>>> import numpy as np
>>> np.set_printoptions(precision=2, suppress=True, linewidth=160, legacy="1.25")
>>> A2 = np.array([[-3, -3, 1], [3, -1, -1], [-2, -1, 1]])
>>> Z = np.array([[-1, 3, -2, -1], [2, 2, 2, -3], [-2, 3, 3, -3], [0, 2, -1, 1]])
>>> J = np.block([[A2, np.array([[-5, 0, -4, 3], [1, -3, 2, 0], [2, 5, -5, 2]])], [np.zeros((4, 3)), Z]])
>>> J
array([[-3., -3.,  1., -5.,  0., -4.,  3.],
       [ 3., -1., -1.,  1., -3.,  2.,  0.],
       [-2., -1.,  1.,  2.,  5., -5.,  2.],
       [ 0.,  0.,  0., -1.,  3., -2., -1.],
       [ 0.,  0.,  0.,  2.,  2.,  2., -3.],
       [ 0.,  0.,  0., -2.,  3.,  3., -3.],
       [ 0.,  0.,  0.,  0.,  2., -1.,  1.]])
>>> J - J[0]
array([[ 0.,  0.,  0.,  0.,  0.,  0.,  0.],
       [ 6.,  2., -2.,  6., -3.,  6., -3.],
       [ 1.,  2.,  0.,  7.,  5., -1., -1.],
       [ 3.,  3., -1.,  4.,  3.,  2., -4.],
       [ 3.,  3., -1.,  7.,  2.,  6., -6.],
       [ 3.,  3., -1.,  3.,  3.,  7., -6.],
       [ 3.,  3., -1.,  5.,  2.,  3., -2.]])
>>> J.shape
(7, 7)
>>> J.mean(axis=0)
array([-0.29, -0.71,  0.14, -0.43,  1.71, -0.71, -0.14])
>>> np.linalg.matrix_rank(J)
7
>>> np.count_nonzero(J)
34
>>> np.unravel_index(np.abs(J).argmax(), J.shape)
(0, 3)
>>> np.diff(J, axis=0)
array([[ 6.,  2., -2.,  6., -3.,  6., -3.],
       [-5.,  0.,  2.,  1.,  8., -7.,  2.],
       [ 2.,  1., -1., -3., -2.,  3., -3.],
       [ 0.,  0.,  0.,  3., -1.,  4., -2.],
       [ 0.,  0.,  0., -4.,  1.,  1.,  0.],
       [ 0.,  0.,  0.,  2., -1., -4.,  4.]])
>>> round(float(np.linalg.norm(J)), 2)
15.2
>>> J[7]
Traceback (most recent call last):
  File "<python-input-14>", line 1, in <module>
    J[7]
    ~^^^
IndexError: index 7 is out of bounds for axis 0 with size 7
>>> np.linalg.svd(J, compute_uv=False)
array([11.05,  7.88,  5.9 ,  2.42,  2.02,  1.42,  0.11])
>>> W = np.array([[7, 7, 9, -2, 1, 0],
...     [6, -5, 8, -9, -2, 2],
...     [3, 5, 0, -1, -2, -8],
...     [9, 5, 5, -4, -6, 3],
...     [-9, -2, -3, 9, -7, 3],
...     [9, 6, -6, -9, -1, 2],
...     [-3, 2, 9, 6, -8, 3]])
>>> c = np.array([5, -2, -5, -5, 3, -2])
>>> H = np.maximum(J @ W + c, 0)
>>> np.linalg.matrix_rank(H)
6
>>> H
array([[  0.,   0.,   0., 101.,  14.,   0.],
       [ 71.,  42.,  16.,   0.,  23.,   2.],
       [  0.,   0.,  12., 101.,   0.,   5.],
       [  0.,   0.,   0.,  38.,   0.,   0.],
       [ 32.,  10.,   0.,   0.,   0.,   5.],
       [  0.,   0.,   0.,   0.,  15.,   0.],
       [  0.,   0.,   4.,  28.,   0.,   5.]])
>>> Z = np.array([[1, 2, 0], [2, 1, 2], [0, 2, 1], [1, 2, 0], [2, 2, 1], [1, 1, 2]])
>>> (H @ Z).round(6).argmax(axis=1)
array([1, 1, 1, 1, 1, 0, 1])
>>> H @ Z
array([[129., 230.,  14.],
       [203., 264., 127.],
       [106., 231.,  22.],
       [ 38.,  76.,   0.],
       [ 57.,  79.,  30.],
       [ 30.,  30.,  15.],
       [ 33.,  69.,  14.]])
>>> m1 = np.load("x.npy")
>>> m1
array([[-2.01,  0.9 , -0.65, -2.99,  0.49, -1.05,  1.94],
       [ 0.22, -1.03,  0.26,  2.49,  1.16, -0.57,  0.09],
       [ 1.95,  0.37,  0.34,  0.79, -1.39,  1.71, -1.63],
       [ 0.37, -0.79,  0.14,  1.54,  0.08,  0.12, -0.37],
       [-2.79,  1.5 , -0.99, -5.26, -0.11, -1.45,  1.93],
       [ 1.02, -0.97,  0.52,  2.27, -0.46,  0.77, -0.81],
       [ 0.05,  0.08, -0.26,  0.06,  0.7 ,  0.21,  0.74],
       [ 2.23, -0.35,  0.54,  3.11, -0.05,  1.09, -1.62],
       [ 0.38, -1.01,  0.47,  1.64, -0.33,  0.28, -0.63],
       [-2.11,  1.05, -0.6 , -4.03,  0.12, -1.07,  1.77]])
>>> x = np.array([-1, -1, 0, 1, -3, -1, 0])
>>> h1 = np.maximum(m1 @ x, 0)
>>> h1
array([0.  , 0.39, 0.93, 1.6 , 0.  , 2.83, 0.  , 0.29, 2.98, 0.  ])
>>> m1.T @ h1
array([ 7.16, -7.18,  3.67, 16.38, -3.01,  4.89, -6.71])
>>> np.flatnonzero(h1 > 1e-9)
array([1, 2, 3, 5, 7, 8])
>>> x = np.array([1, -1, 0, -2, -3, -1, -2])
>>> target = m1 @ x
>>> np.round(np.linalg.solve(m1.T @ m1, m1.T @ target), 2) + 0
array([ 1., -1.,  0., -2., -3., -1., -2.])
>>> np.round(np.linalg.lstsq(m1, target)[0], 2) + 0
array([ 1., -1.,  0., -2., -3., -1., -2.])
>>> target
array([-1.23, -6.82,  5.72, -1.54,  4.15, -0.32, -3.94, -1.34,  0.08,  2.07])
>>> rng = np.random.default_rng(234273)
>>> target = target + 0.3 * rng.normal(size=10)
>>> target
array([-0.76, -6.59,  5.84, -2.23,  3.88, -0.24, -3.67, -1.33, -0.52,  1.18])
>>> c, *_ = np.linalg.lstsq(m1, target)
>>> np.round(m1.T @ (target - m1 @ c), 2) + 0
array([0., 0., 0., 0., 0., 0., 0.])
>>> [round(float(np.linalg.norm(np.linalg.solve(m1.T @ m1 + lam * np.eye(7), m1.T @ target))), 2) for lam in (0, 1, 10, 100)]
[4.87, 2.9, 1.58, 0.35]
>>> c.round()
array([-2.,  2.,  0., -0., -3.,  1., -2.])
>>> data = np.load("w.npy")
>>> data
array([[-5,  0,  0,  0],
       [ 0,  3,  4,  1],
       [ 0,  1, -4,  3],
       [ 0,  3, -3, -2]])
>>> # 2 groups of indices that never mix
>>> x = np.array([1, -2, 0, -1])
>>> target = data @ x
>>> target
array([-5, -7, -5, -4])
>>> np.linalg.solve(data, -2 * target)
array([-2.,  4., -0.,  2.])
>>> np.linalg.solve(data, target)
array([ 1., -2., -0., -1.])
>>> A = np.loadtxt("dump.csv", delimiter=",")
>>> A
array([[ 1.28,  0.71, -0.04,  0.02,  0.07,  0.45,  0.22,  0.  ],
       [-0.96, -2.43,  0.02, -0.01, -0.09, -0.68,  0.3 , -0.03],
       [-1.  , -4.69, -0.16, -0.03, -0.01,  0.27, -0.72, -0.01],
       [-1.19, -1.91, -0.31,  0.01, -0.03,  0.34, -0.13,  0.03],
       [ 1.4 ,  4.48,  0.21, -0.02, -0.17, -0.45,  0.07, -0.04],
       [-1.44,  0.79, -0.01,  0.04, -0.15, -1.18,  0.45, -0.01],
       [-1.17, -4.17,  0.08,  0.  ,  0.09,  0.76, -0.07, -0.03],
       [-1.88, -2.85,  0.45,  0.01,  0.17, -0.26, -0.45,  0.03],
       [ 0.85,  0.83,  0.17,  0.02,  0.07,  0.34, -0.34,  0.  ],
       [ 1.03,  0.45, -0.09, -0.02,  0.  , -1.24,  0.54, -0.01],
       [-1.95,  6.08,  0.08,  0.  ,  0.27, -0.13,  0.07,  0.  ],
       [-0.02,  2.28, -0.28, -0.02,  0.02, -1.03,  0.45, -0.03],
       [-1.91,  0.58,  0.08,  0.04, -0.07, -0.57, -0.23,  0.  ],
       [-0.48,  1.93,  0.11,  0.  ,  0.06,  0.78,  0.43,  0.03],
       [ 0.82, -3.36, -0.26,  0.  , -0.05, -0.83, -0.29,  0.01],
       [-0.79, -7.42, -0.48,  0.01,  0.01,  0.72, -0.34,  0.01],
       [-0.71, -2.75,  0.11, -0.03, -0.2 ,  1.42, -0.49, -0.01],
       [ 0.56, -7.  , -0.53,  0.03, -0.14, -0.42, -0.53, -0.02],
       [ 1.16,  0.08, -0.04,  0.  ,  0.02,  1.29, -0.42, -0.01],
       [-2.1 , -1.52,  0.29, -0.02,  0.14,  1.66, -0.44,  0.  ],
       [ 0.07,  2.41, -0.19, -0.04, -0.05, -0.55, -0.3 ,  0.  ],
       [ 2.41, 11.45, -0.01,  0.12,  0.21, -0.47, -0.15,  0.02]])
>>> # column 1 is much longer than the rest
>>> d = np.linalg.norm(A[:, None] - A[None], axis=-1)
>>> d.shape
(22, 22)
>>> np.flatnonzero(d[14] < d.mean() / 2)
array([ 1,  2, 14])
>>> (d + 1e9 * np.eye(22)).round(6).argmin(axis=1)
array([ 8,  3,  6,  1, 20, 12,  2,  1,  0,  0,  4, 20,  5, 20,  1, 17,  3, 15,  0,  3, 11, 10])
